$ python3 -q
>>> import numpy as np
>>> np.set_printoptions(precision=3, suppress=True, linewidth=200)
>>> E = np.loadtxt("block11.csv", delimiter=",")
>>> E
array([[-0.307,  1.475, -3.581],
       [ 0.365,  0.822, -3.054],
       [ 0.715, -0.573,  1.039],
       [ 2.524, -2.78 , -4.889],
       [ 0.464, -0.426,  2.652],
       [ 0.077, -0.305,  1.245],
       [ 0.467,  0.036, -1.457],
       [ 1.654, -0.489, -1.626],
       [-0.811, -0.639,  1.853],
       [ 0.579, -0.831, -3.113],
       [ 1.385, -0.563,  1.57 ],
       [-0.734,  0.954,  0.27 ],
       [ 2.162, -1.285, -4.465],
       [-1.226,  2.985, -0.204],
       [ 0.079, -1.095, -0.489],
       [ 1.393,  0.96 , -2.414],
       [-1.834,  0.642, -0.368],
       [-0.776,  3.473, -0.173],
       [ 0.635, -0.142,  2.789],
       [-0.468,  1.459,  0.106],
       [-0.064, -0.532,  0.461],
       [-0.409, -2.734,  6.872],
       [-0.115,  1.852, -0.592],
       [ 0.764,  0.134, -2.655],
       [ 1.316,  0.499, -2.987],
       [-0.697, -0.814,  6.247],
       [ 1.562, -0.107, -2.018],
       [ 1.077,  0.669, -0.169],
       [ 1.005, -0.729,  0.067],
       [ 0.366,  0.694,  0.738],
       [-0.183,  0.892,  0.211],
       [-0.145,  0.788, -0.93 ],
       [ 0.033,  0.331, -1.89 ],
       [-0.453,  1.089, -0.079]])
>>> Q, vecs = np.linalg.qr(E[:, :1])[0], np.linalg.qr(E[:, 1:])[0]
>>> sig = np.linalg.svd(Q.T @ vecs, compute_uv=False)
>>> np.degrees(np.arccos(sig.clip(0, 1)))
array([46.307])
>>> (sig > 0.9).sum()
np.int64(0)
>>> Xs = (E - E.mean(axis=0)) / E.std(axis=0)
>>> Xs.std(axis=0)
array([1., 1., 1.])
>>> b = np.linalg.lstsq(np.delete(Xs, 0, axis=1), Xs[:, 0])[0]
>>> np.round(1 - np.var(Xs[:, 0] - np.delete(Xs, 0, axis=1) @ b), 3)
np.float64(0.525)
>>> W0 = np.load("out12.npy")
>>> print(W0)
[[0 1 1 1 0]
 [0 0 0 1 2]
 [0 0 0 1 2]
 [0 0 0 0 1]
 [0 0 0 0 0]]
>>> # triangular
>>> np.linalg.matrix_rank(W0, rtol=0.1)
np.int64(3)
>>> np.round(np.linalg.norm(W0, 2) / np.linalg.norm(W0), 3)
np.float64(0.888)
>>> np.linalg.cond(W0) > 100
np.True_
>>> np.argsort(-np.linalg.norm(W0, axis=0).round(6), kind="stable")[:3]
array([4, 3, 1])
>>> rng = np.random.default_rng(41)
>>> labels = rng.permutation(5)
>>> labels
array([1, 0, 2, 3, 4])
>>> other = W0[labels][:, labels]
>>> np.allclose(other, W0)
False
>>> round(np.linalg.det(other), 3), np.round(np.linalg.det(W0[labels]), 3)
(np.float64(0.0), np.float64(0.0))
>>> other
array([[0, 0, 0, 1, 2],
       [1, 0, 1, 1, 0],
       [0, 0, 0, 1, 2],
       [0, 0, 0, 0, 1],
       [0, 0, 0, 0, 0]])
>>> np.diag(other)
array([0, 0, 0, 0, 0])
